In [1]: import numpy as np

In [2]: from numpy import linalg as LA

In [3]: np.set_printoptions(precision=1, suppress=True, linewidth=200, floatmode="fixed")

In [4]: J = np.loadtxt("run4.csv", delimiter=",")

In [5]: J
Out[5]: 
array([[ 0.8, -0.9,  0.8, -0.8, -0.1,  0.1, -0.6,  0.4],
       [-0.5, -0.4, -0.8, -0.3, -0.9, -1.0,  0.7, -1.0],
       [ 0.2, -0.1,  0.5,  0.3,  0.5,  0.6,  0.1,  0.6],
       [ 1.0,  1.0,  0.7, -1.0,  1.0,  1.0, -0.2, -0.9],
       [ 0.9,  0.9, -0.4, -1.0,  0.3,  0.9, -0.7, -1.0],
       [ 0.9,  0.6, -0.7, -1.0, -0.9,  0.4, -0.9, -1.0],
       [ 0.9,  0.6,  0.9, -0.6,  1.0,  1.0,  0.4, -0.3],
       [-0.4, -0.4, -0.8, -0.8, -1.0, -0.7, -0.8, -0.3],
       [ 0.6,  1.0, -1.0, -1.0, -1.0,  1.0, -1.0, -1.0],
       [-0.1,  1.0, -1.0, -0.8, -0.8, -0.4, -0.1, -1.0],
       [ 0.8,  0.9,  0.8,  0.5,  1.0,  1.0,  0.5,  0.7],
       [ 0.8, -0.9,  0.6, -1.0, -0.7, -0.8, -0.7, -0.5],
       [ 0.2,  0.7, -0.8, -0.9, -0.6,  0.6, -0.7, -0.6],
       [-0.6, -0.1, -1.0, -0.9, -1.0, -1.0, -0.7, -1.0],
       [ 0.6,  1.0, -0.9, -1.0, -0.5,  1.0, -0.9, -0.8],
       [-0.1,  0.1,  0.9,  1.0,  1.0,  1.0,  0.6,  1.0],
       [-0.1,  0.1, -0.5, -0.5, -0.6, -0.4, -0.3, -0.6],
       [-0.9,  0.0, -0.6,  0.9, -0.4, -1.0,  0.8, -0.4],
       [-0.3, -0.9, -0.2, -0.2, -0.9, -1.0,  0.6, -0.9],
       [ 0.0, -0.9,  0.9,  0.8,  0.6,  0.3,  0.2,  1.0],
       [-0.4, -1.0,  1.0,  0.8, -0.5, -1.0,  0.0,  1.0],
       [-0.3, -0.9,  0.4,  0.7, -0.4, -1.0,  0.9, -1.0],
       [-1.0, -1.0, -0.3,  0.9, -1.0, -1.0, -0.3,  1.0],
       [ 1.0,  1.0, -1.0, -1.0, -0.1,  1.0, -1.0, -1.0]])

In [6]: x = np.array([1, 0, 0, 0, 2, 0, 2, 2])

In [7]: y = J @ x

In [8]: np.round(LA.lstsq(J, y)[0], 1) + 0
Out[8]: array([1.0, 0.0, 0.0, 0.0, 2.0, 0.0, 2.0, 2.0])

In [9]: try:
   ...:     LA.solve(J, y)
   ...: except LA.LinAlgError as e:
   ...:     print(repr(e))
   ...: 
LinAlgError('Last 2 dimensions of the array must be square')

In [10]: rng = np.random.default_rng(447)

In [11]: y = y + 0.3 * rng.normal(size=24)

In [12]: y
Out[12]: array([ 0.2, -3.1,  2.7,  1.0, -1.9, -4.9,  3.1, -5.0, -5.0, -4.1,  5.7, -3.4, -3.8, -5.9, -4.0,  5.1, -3.1, -0.4, -2.8,  3.8,  0.6, -1.1, -1.4, -3.4])

In [13]: beta, *_ = LA.lstsq(J, y)

In [14]: np.round(J.T @ (y - J @ beta), 1) + 0
Out[14]: array([0.0, 0.0, 0.0, 0.0, 0.0, 0.0, 0.0, 0.0])

In [15]: beta
Out[15]: array([0.9, 0.2, 0.2, 0.4, 1.9, 0.1, 1.9, 1.8])

In [16]: Y = J / np.sqrt((J ** 2).mean(axis=1, keepdims=True))

In [17]: LA.matrix_rank(J - J.mean(axis=1, keepdims=True))
Out[17]: np.int64(7)

In [18]: C = J[[11, 6]].astype(float)

In [19]: for _ in range(4):
    ...:     labels = LA.norm(J[:, None] - C, axis=-1).argmin(axis=1)
    ...:     C = np.array([J[labels == j].mean(axis=0) for j in range(2)])
    ...: 

In [20]: labels
Out[20]: array([1, 0, 1, 1, 1, 0, 1, 0, 0, 0, 1, 0, 0, 0, 1, 1, 0, 0, 0, 1, 0, 0, 0, 1])

In [21]: C.round(1) + 0
Out[21]: 
array([[-0.2, -0.2, -0.4, -0.3, -0.8, -0.5, -0.2, -0.5],
       [ 0.6,  0.4,  0.3, -0.3,  0.5,  0.8, -0.2,  0.0]])

In [22]: np.abs(C[1] - C[0]).argmax()
Out[22]: np.int64(5)

In [23]: np.bincount(labels)
Out[23]: array([14, 10])
